$ python3 -q
>>> import numpy as np
>>> import numpy.linalg as la
>>> np.set_printoptions(precision=2, suppress=True, linewidth=160)
>>> mat = np.loadtxt("case17.csv", delimiter=",")
>>> mat
array([[ 10.92, -15.35,  15.39],
       [  3.35,  -2.11,   5.94],
       [ -0.36,   4.37,   1.31],
       [ -0.75,   5.06,   0.82],
       [  1.26,   1.54,   3.33],
       [  4.66,  -4.41,   7.58],
       [  4.05,  -3.33,   6.81],
       [  3.17,  -1.79,   5.71],
       [ -3.67,  10.18,  -2.84],
       [  2.23,  -0.14,   4.53],
       [ -0.97,   5.45,   0.54],
       [  1.28,   1.5 ,   3.36],
       [ -2.43,   8.  ,  -1.28],
       [ -7.12,  16.21,  -7.15],
       [  4.96,  -4.92,   7.95],
       [  5.38,  -5.66,   8.47],
       [ -0.43,   4.49,   1.22],
       [  1.47,   1.17,   3.59],
       [ -4.21,  11.12,  -3.52],
       [ -4.35,  11.36,  -3.69],
       [  9.89, -13.56,  14.11],
       [  1.27,   1.53,   3.33],
       [  9.57, -13.01,  13.72],
       [ -9.46,  20.3 , -10.07],
       [  6.71,  -7.98,  10.13],
       [  4.68,  -4.44,   7.6 ],
       [  5.27,  -5.48,   8.34],
       [  2.29,  -0.26,   4.61],
       [  2.76,  -1.09,   5.2 ],
       [  4.  ,  -3.25,   6.75],
       [ 11.18, -15.82,  15.73],
       [  0.28,   3.25,   2.1 ],
       [  6.72,  -8.01,  10.15],
       [  0.1 ,   3.57,   1.88],
       [  4.58,  -4.27,   7.48],
       [  6.51,  -7.64,   9.88],
       [ -2.7 ,   8.47,  -1.62]])
>>> W2 = mat[[9, 1]].astype(float)
>>> for _ in range(4):
...     z = la.norm(mat[:, None] - W2, axis=-1).argmin(axis=1)
...     W2 = np.array([mat[z == j].mean(axis=0) for j in range(2)])
... 
>>> z
array([1, 1, 0, 0, 0, 1, 1, 1, 0, 0, 0, 0, 0, 0, 1, 1, 0, 0, 0, 0, 1, 0, 1, 0, 1, 1, 1, 0, 1, 1, 1, 0, 1, 0, 1, 1, 0])
>>> np.abs(W2[1] - W2[0]).argmax()
np.int64(1)
>>> W2[1] - W2[0]
array([  7.4 , -12.95,   9.25])
>>> x0 = np.array([-4, -2, -5])
>>> (mat @ x0).argmax()
np.int64(23)
>>> la.norm(mat @ x0) <= la.norm(mat, 2) * la.norm(x0) + 1e-9
np.True_
>>> np.sign((mat @ x0).round(6))
array([-1., -1., -1., -1., -1., -1., -1., -1.,  1., -1., -1., -1.,  1.,  1., -1., -1., -1., -1.,  1.,  1., -1., -1., -1.,  1., -1., -1., -1., -1., -1., -1.,
       -1., -1., -1., -1., -1., -1.,  1.])
>>> mat @ np.eye(3)[1]
array([-15.35,  -2.11,   4.37,   5.06,   1.54,  -4.41,  -3.33,  -1.79,  10.18,  -0.14,   5.45,   1.5 ,   8.  ,  16.21,  -4.92,  -5.66,   4.49,   1.17,  11.12,
        11.36, -13.56,   1.53, -13.01,  20.3 ,  -7.98,  -4.44,  -5.48,  -0.26,  -1.09,  -3.25, -15.82,   3.25,  -8.01,   3.57,  -4.27,  -7.64,   8.47])
